% ipython --no-banner

In [1]: import numpy as np

In [2]: import numpy.linalg as la

In [3]: np.set_printoptions(precision=3, suppress=True, linewidth=200, sign=" ")

In [4]: J = np.loadtxt("block17.csv", delimiter=",")

In [5]: print(J)
[[ 6. -7.  8. -9.  0. -6. -9.  9.  6. -9.]
 [ 0. -4. -7.  0. -2. -1. -4.  4. -8. -5.]
 [ 6. -2. 16. -5. -3. -3. -6. -6. -7.  1.]
 [-8.  9.  2. -6. -4. -2.  5. -4. -1. -7.]
 [-7.  5. -6.  0. -3. -6. -9.  6. -6. -9.]
 [-6.  9.  7. -2.  9. -8.  1.  8.  1. -1.]
 [ 8. -5.  8.  4.  5.  7. -8. -8.  4. -9.]
 [ 2.  1. -6. -2.  0.  6.  7.  3.  9. -9.]
 [-6. -6.  7. -9.  1.  1. -8. -4. -2.  2.]
 [ 8.  8. -8. -2.  4.  0.  3.  3.  0. 15.]]

In [6]: blk = np.stack([J, 5 * J, J[::-1]])

In [7]: la.matrix_rank(blk)
Out[7]: array([ 10,  10,  10])

In [8]: np.einsum("bij,cij->bc", blk, blk)
Out[8]: 
array([[ 3780., 18900.,  -826.],
       [18900., 94500., -4130.],
       [ -826., -4130.,  3780.]])

In [9]: blk.sum(axis=0)
Out[9]: 
array([[ 44., -34.,  40., -56.,   4., -36., -51.,  57.,  36., -39.],
       [ -6., -30., -35.,  -9., -11.,  -5., -32.,  20., -50., -28.],
       [ 38., -11.,  90., -32., -18., -12., -29., -33., -33.,  -3.],
       [-40.,  49.,  20., -32., -19.,  -5.,  22., -32.,  -2., -51.],
       [-48.,  39., -29.,  -2.,  -9., -44., -53.,  44., -35., -55.],
       [-43.,  59.,  36., -12.,  51., -54.,  -3.,  54.,   0., -15.],
       [ 40., -21.,  50.,  18.,  26.,  40., -43., -52.,  23., -61.],
       [ 18.,   4., -20., -17.,  -3.,  33.,  36.,  12.,  47., -53.],
       [-36., -40.,  35., -54.,   4.,   5., -52., -20., -20.,   7.],
       [ 54.,  41., -40., -21.,  24.,  -6.,   9.,  27.,   6.,  81.]])

In [10]: blk.shape
Out[10]: (3, 10, 10)

In [11]: B = J[0, 0] * J[1:] - np.outer(J[1:, 0], J[0])

In [12]: B
Out[12]: 
array([[   0.,  -24.,  -42.,    0.,  -12.,   -6.,  -24.,   24.,  -48.,  -30.],
       [   0.,   30.,   48.,   24.,  -18.,   18.,   18.,  -90.,  -78.,   60.],
       [   0.,   -2.,   76., -108.,  -24.,  -60.,  -42.,   48.,   42., -114.],
       [   0.,  -19.,   20.,  -63.,  -18.,  -78., -117.,   99.,    6., -117.],
       [   0.,   12.,   90.,  -66.,   54.,  -84.,  -48.,  102.,   42.,  -60.],
       [   0.,   26.,  -16.,   96.,   30.,   90.,   24., -120.,  -24.,   18.],
       [   0.,   20.,  -52.,    6.,    0.,   48.,   60.,    0.,   42.,  -36.],
       [   0.,  -78.,   90., -108.,    6.,  -30., -102.,   30.,   24.,  -42.],
       [   0.,  104., -112.,   60.,   24.,   48.,   90.,  -54.,  -48.,  162.]])

In [13]: print(la.matrix_rank(B), la.matrix_rank(J))
9 10

In [14]: J[:, 0] / J[0, 0]
Out[14]: array([ 1.   ,  0.   ,  1.   , -1.333, -1.167, -1.   ,  1.333,  0.333, -1.   ,  1.333])

In [15]: np.flatnonzero(~B.round(6).any(axis=1))
Out[15]: array([], dtype=int64)

In [16]: arr = np.load("sample6.npy")

In [17]: arr
Out[17]: 
array([[-4.716,  0.3  ,  1.8  , -0.6  , -0.5  , -1.   ,  1.1  , -2.2  , -0.9  , -2.1  ],
       [-0.44 , -0.4  , -0.2  , -0.5  ,  0.1  ,  0.   , -1.6  , -0.8  ,  0.4  , -0.4  ],
       [ 4.515, -0.6  , -1.2  , -1.5  ,  0.2  ,  0.9  ,  1.6  , -0.1  , -1.3  ,  0.3  ],
       [ 2.651,  1.9  ,  1.8  ,  1.9  , -1.2  ,  0.6  , -0.5  ,  1.7  ,  0.3  , -0.4  ],
       [ 0.113, -0.6  ,  0.2  , -0.7  , -0.8  ,  0.   ,  0.4  ,  1.   ,  0.1  ,  0.6  ],
       [ 2.826,  0.5  ,  1.5  ,  1.5  , -0.2  ,  0.6  , -0.6  , -0.2  ,  1.5  , -0.8  ],
       [-6.895,  0.2  , -1.5  ,  0.1  , -2.2  , -1.3  ,  0.5  ,  0.1  ,  0.5  ,  0.4  ],
       [ 1.463, -1.7  ,  0.   ,  1.1  ,  1.8  ,  0.4  , -2.1  , -1.1  , -0.5  ,  0.   ],
       [ 1.327,  0.1  , -0.2  , -0.3  ,  0.2  ,  0.2  , -0.3  ,  0.8  ,  1.3  ,  1.4  ],
       [-2.075,  0.9  , -1.3  ,  1.2  , -0.1  , -0.4  , -1.1  , -0.9  , -1.2  ,  0.5  ],
       [ 3.989, -1.2  , -1.4  ,  1.1  ,  0.7  ,  0.8  , -2.2  , -1.   , -0.7  , -1.2  ],
       [-3.198, -1.7  , -0.3  , -0.6  ,  0.3  , -0.7  ,  0.6  ,  0.8  , -1.   ,  1.3  ],
       [ 0.546, -0.8  ,  0.   , -2.6  , -0.9  ,  0.1  ,  0.1  ,  1.4  , -1.9  , -0.5  ],
       [-3.794, -1.   , -0.8  ,  0.2  , -0.2  , -0.7  , -0.1  ,  0.9  ,  0.1  ,  0.4  ],
       [-4.051, -0.6  ,  0.   ,  0.4  , -0.7  , -0.8  , -0.8  ,  0.1  , -0.6  ,  0.7  ],
       [-1.562,  1.7  ,  1.7  , -1.8  ,  1.5  , -0.3  ,  1.2  , -1.   , -0.2  ,  0.7  ],
       [11.686, -0.3  , -0.8  , -2.6  ,  0.3  ,  2.3  ,  0.3  , -0.6  , -0.9  ,  0.   ],
       [-7.68 , -0.5  , -0.3  , -0.8  , -0.5  , -1.5  , -0.4  , -0.5  , -2.3  , -0.3  ],
       [-2.774,  1.   , -0.3  ,  1.   , -0.4  , -0.4  ,  0.2  , -1.4  ,  0.3  ,  1.   ],
       [ 0.9  , -2.   ,  3.2  ,  0.2  , -0.5  ,  0.2  , -0.2  , -0.1  , -0.2  ,  1.1  ],
       [-0.025,  0.7  ,  0.1  ,  1.1  , -1.5  ,  0.   ,  0.2  , -0.3  , -1.1  , -0.8  ],
       [ 6.947,  1.6  ,  1.3  , -0.5  ,  0.1  ,  1.3  ,  0.6  ,  1.4  , -1.1  ,  0.5  ],
       [-0.36 , -2.   , -0.2  , -0.4  , -0.3  , -0.1  ,  0.2  , -1.   , -0.7  , -0.7  ],
       [-0.047, -2.1  ,  1.6  ,  2.   , -0.6  ,  0.   , -1.1  , -0.1  ,  0.1  ,  0.4  ],
       [ 8.738, -1.   , -0.1  , -0.4  ,  0.7  ,  1.8  ,  0.   ,  1.   ,  0.4  , -1.5  ],
       [ 3.389,  0.6  ,  0.9  ,  0.2  , -1.1  ,  0.7  ,  0.3  , -0.2  , -0.1  ,  0.6  ]])

In [18]: vec = np.array([2, 1, 0, 3, 3, 2, 0, 0, 2, 0])

In [19]: rhs = arr @ vec

In [20]: print(np.round(la.lstsq(arr, rhs)[0], 3) + 0)
[ 2.  1.  0.  3.  3.  2.  0.  0.  2.  0.]

In [21]: np.round(la.solve(arr.T @ arr, arr.T @ rhs), 3) + 0
Out[21]: array([ 2.,  1.,  0.,  3.,  3.,  2.,  0.,  0.,  2.,  0.])

In [22]: rng = np.random.default_rng(558)

In [23]: rhs = rhs + 0.02 * rng.normal(size=26)

In [24]: rhs
Out[24]: 
array([-16.24 ,  -1.671,   3.716,  11.096,  -4.686,  14.246, -21.479,   9.745,   5.45 ,  -3.143,  12.393, -12.401, -13.81 ,  -9.785, -12.404,  -3.299,  18.973, -27.388,  -2.928,  -1.091,  -2.734,
        14.672,  -6.374,   2.215,  21.777,   5.907])

In [25]: coef, *_ = la.lstsq(arr, rhs)

In [26]: coef.round()
Out[26]: array([ 2.,  1.,  0.,  3.,  3.,  2.,  0., -0.,  2.,  0.])

In [27]: print(coef.round(3) + 0)
[ 1.988  0.997  0.     3.001  2.997  2.067  0.001 -0.009  2.002  0.004]
